$ python -q
>>> import numpy as np
>>> np.set_printoptions(precision=2, suppress=True, linewidth=120)
>>> rd = lambda a: np.round(a, 2) + 0
>>> M = np.loadtxt("sample9.csv", delimiter=",")
>>> M
array([[ 2.,  3.,  3.],
       [-3., -2., -2.],
       [ 7.,  8.,  8.],
       [ 7.,  8.,  8.]])
>>> ang = np.radians(30)
>>> r_ = np.eye(3)
>>> r_[2, 2] = r_[1, 1] = np.cos(ang)
>>> r_[2, 1], r_[1, 2] = -np.sin(ang), np.sin(ang)
>>> rd(r_)
array([[ 1.  ,  0.  ,  0.  ],
       [ 0.  ,  0.87,  0.5 ],
       [ 0.  , -0.5 ,  0.87]])
>>> out = M @ r_.T
>>> rd(np.linalg.det(r_)), rd(np.trace(r_))
(np.float64(1.0), np.float64(2.73))
>>> rd(np.abs(out - M).max(axis=0))
array([0.  , 2.93, 5.07])
>>> rd(np.linalg.svd(M, compute_uv=False)), rd(np.linalg.svd(out, compute_uv=False))
(array([19.79,  1.19,  0.  ]), array([19.79,  1.19,  0.  ]))
>>> out = np.array([[1, 1], [3, 7], [1, 9]])
>>> np.einsum("ij,ij->i", r_, r_)
array([1., 1., 1.])
>>> rd(np.einsum("ik,kj->ij", r_, out))
array([[ 1.  ,  1.  ],
       [ 3.1 , 10.56],
       [-0.63,  4.29]])
>>> np.vstack([r_, out.T]).shape
(5, 3)
>>> rd(out.T @ r_.T)
array([[ 1.  ,  3.1 , -0.63],
       [ 1.  , 10.56,  4.29]])
>>> np.linalg.matrix_rank(r_ @ out)
np.int64(2)
>>> J = np.load("mat.npy")
>>> J
array([[ 4,  2, -1, -1],
       [-1,  5,  5,  1],
       [ 0, -1, -4,  3],
       [ 2, 12,  9,  1]])
>>> rd(np.trace(np.linalg.pinv(J) @ J))
np.float64(3.0)
>>> try:
...     np.linalg.inv(J)
... except np.linalg.LinAlgError as e:
...     print(e)
... 
Singular matrix
>>> U, sigma, Vh = np.linalg.svd(J)
>>> np.argmax(sigma[:-1] / (sigma[1:] + 1e-6)) + 1
np.int64(3)
>>> out = U[:, :3] @ np.diag(sigma[:3]) @ Vh[:3]
>>> np.linalg.matrix_rank(out)
np.int64(3)
>>> rd(np.linalg.norm(J - out, 2)), rd(sigma[3])
(np.float64(0.0), np.float64(0.0))
>>> np.einsum("ii->", J)
np.int64(6)
>>> rd(np.linalg.eigvals(J))
array([-5.63,  0.  ,  2.76,  8.87])
>>> rd(np.linalg.eigvals(J).sum().real)
np.float64(6.0)
>>> np.kron(np.eye(2, dtype=int), J)
array([[ 4,  2, -1, -1,  0,  0,  0,  0],
       [-1,  5,  5,  1,  0,  0,  0,  0],
       [ 0, -1, -4,  3,  0,  0,  0,  0],
       [ 2, 12,  9,  1,  0,  0,  0,  0],
       [ 0,  0,  0,  0,  4,  2, -1, -1],
       [ 0,  0,  0,  0, -1,  5,  5,  1],
       [ 0,  0,  0,  0,  0, -1, -4,  3],
       [ 0,  0,  0,  0,  2, 12,  9,  1]])
>>> rd(np.linalg.det(J.T))
np.float64(0.0)
>>> np.argsort(-np.linalg.norm(J, axis=0).round(6), kind="stable")[:3]
array([1, 2, 0])
>>> np.linalg.cond(J) > 100
np.True_
>>> rd(np.linalg.norm(J, 2) / np.linalg.norm(J))
np.float64(0.94)
>>> vec = np.array([-1, 3, 0, -1])
>>> np.sign((J @ vec).round(6))
array([ 1,  1, -1,  1])
>>> J @ (2 * vec)
array([  6,  30, -12,  66])
>>> (J * vec).sum(axis=1)
array([ 3, 15, -6, 33])
>>> (J @ vec).argmax()
np.int64(3)
